$ python3 -q
>>> import numpy as np
>>> np.set_printoptions(precision=1, suppress=True, linewidth=120)
>>> A = np.loadtxt("layer4.csv", delimiter=",")
>>> print(A)
[[1. 0. 3. 0. 0. 2. 3.]
 [3. 1. 0. 3. 0. 0. 2.]
 [2. 3. 1. 0. 3. 0. 0.]
 [0. 2. 3. 1. 0. 3. 0.]
 [0. 0. 2. 3. 1. 0. 3.]
 [3. 0. 0. 2. 3. 1. 0.]
 [0. 3. 0. 0. 2. 3. 1.]]
>>> rng = np.random.default_rng(47175)
>>> idx = rng.permutation(7)
>>> print(idx)
[4 5 1 3 0 6 2]
>>> out = A[idx][:, idx]
>>> print(np.round(np.linalg.det(out), 1), round(np.linalg.det(A[idx]), 1))
8136.0 8136.0
>>> print(np.allclose(out, A))
False
>>> print(out)
[[1. 0. 0. 3. 0. 3. 2.]
 [3. 1. 0. 2. 3. 0. 0.]
 [0. 0. 1. 3. 3. 2. 0.]
 [0. 3. 2. 1. 0. 0. 3.]
 [0. 2. 0. 0. 1. 3. 3.]
 [2. 3. 3. 0. 0. 1. 0.]
 [3. 0. 3. 0. 2. 0. 1.]]
>>> print(np.allclose(A @ A.T, A.T @ A))
True
>>> print(np.fft.fft(A[0]))
[ 9. +0.j   1.8+1.4j -4.2+3.4j  1.4+2.1j  1.4-2.1j -4.2-3.4j  1.8-1.4j]
>>> print((A @ A)[0])
[13. 18.  6.  4. 21. 13.  6.]
>>> print(A @ np.ones(7))
[9. 9. 9. 9. 9. 9. 9.]
>>> th = np.radians(25)
>>> Rm = np.eye(7)
>>> Rm[1, 1] = Rm[5, 5] = np.cos(th)
>>> Rm[1, 5], Rm[5, 1] = -np.sin(th), np.sin(th)
>>> print(Rm)
[[ 1.   0.   0.   0.   0.   0.   0. ]
 [ 0.   0.9  0.   0.   0.  -0.4  0. ]
 [ 0.   0.   1.   0.   0.   0.   0. ]
 [ 0.   0.   0.   1.   0.   0.   0. ]
 [ 0.   0.   0.   0.   1.   0.   0. ]
 [ 0.   0.4  0.   0.   0.   0.9  0. ]
 [ 0.   0.   0.   0.   0.   0.   1. ]]
>>> out = A @ Rm.T
>>> print(out)
[[ 1.  -0.8  3.   0.   0.   1.8  3. ]
 [ 3.   0.9  0.   3.   0.   0.4  2. ]
 [ 2.   2.7  1.   0.   3.   1.3  0. ]
 [ 0.   0.5  3.   1.   0.   3.6  0. ]
 [ 0.   0.   2.   3.   1.   0.   3. ]
 [ 3.  -0.4  0.   2.   3.   0.9  0. ]
 [ 0.   1.5  0.   0.   2.   4.   1. ]]
>>> print(np.allclose(A @ A.T, out @ out.T))
True
>>> print(round(np.linalg.det(Rm), 1), round(float(np.trace(Rm)), 1))
1.0 6.8
>>> print(np.allclose(np.linalg.norm(A, axis=1), np.linalg.norm(out, axis=1)))
True
>>> r0 = np.array([-5, -2])
>>> print(np.convolve(A[4], r0))
[  0.   0. -10. -19. -11.  -2. -15.  -6.]
>>> out = np.array([[-1, -2, 0, 1, 1]])
>>> X = np.block([[np.zeros((1, 1)), out], [out.T, np.zeros((5, 5))]])
>>> print(X)
[[ 0. -1. -2.  0.  1.  1.]
 [-1.  0.  0.  0.  0.  0.]
 [-2.  0.  0.  0.  0.  0.]
 [ 0.  0.  0.  0.  0.  0.]
 [ 1.  0.  0.  0.  0.  0.]
 [ 1.  0.  0.  0.  0.  0.]]
>>> rk = np.linalg.matrix_rank(X)
>>> print(rk)
2
>>> ns = np.linalg.svd(X)[2][rk:].T
>>> print(np.linalg.matrix_rank(X.T @ X), np.linalg.matrix_rank(X @ X.T))
2 2
>>> print(np.round(ns @ ns.T, 1) + 0)
[[ 0.   0.   0.   0.   0.   0. ]
 [ 0.   0.9 -0.3  0.   0.1  0.1]
 [ 0.  -0.3  0.4  0.   0.3  0.3]
 [ 0.   0.   0.   1.   0.   0. ]
 [ 0.   0.1  0.3  0.   0.9 -0.1]
 [ 0.   0.1  0.3  0.  -0.1  0.9]]
>>> print([int(np.linalg.matrix_rank(X[:i])) for i in range(1, len(X) + 1)])
[1, 2, 2, 2, 2, 2]
>>> print(np.round(X @ ns, 1) + 0)
[[0. 0. 0. 0.]
 [0. 0. 0. 0.]
 [0. 0. 0. 0.]
 [0. 0. 0. 0.]
 [0. 0. 0. 0.]
 [0. 0. 0. 0.]]
>>> print([int(np.linalg.matrix_rank(np.delete(X, i, axis=0))) for i in range(6)])
[1, 2, 2, 2, 2, 2]
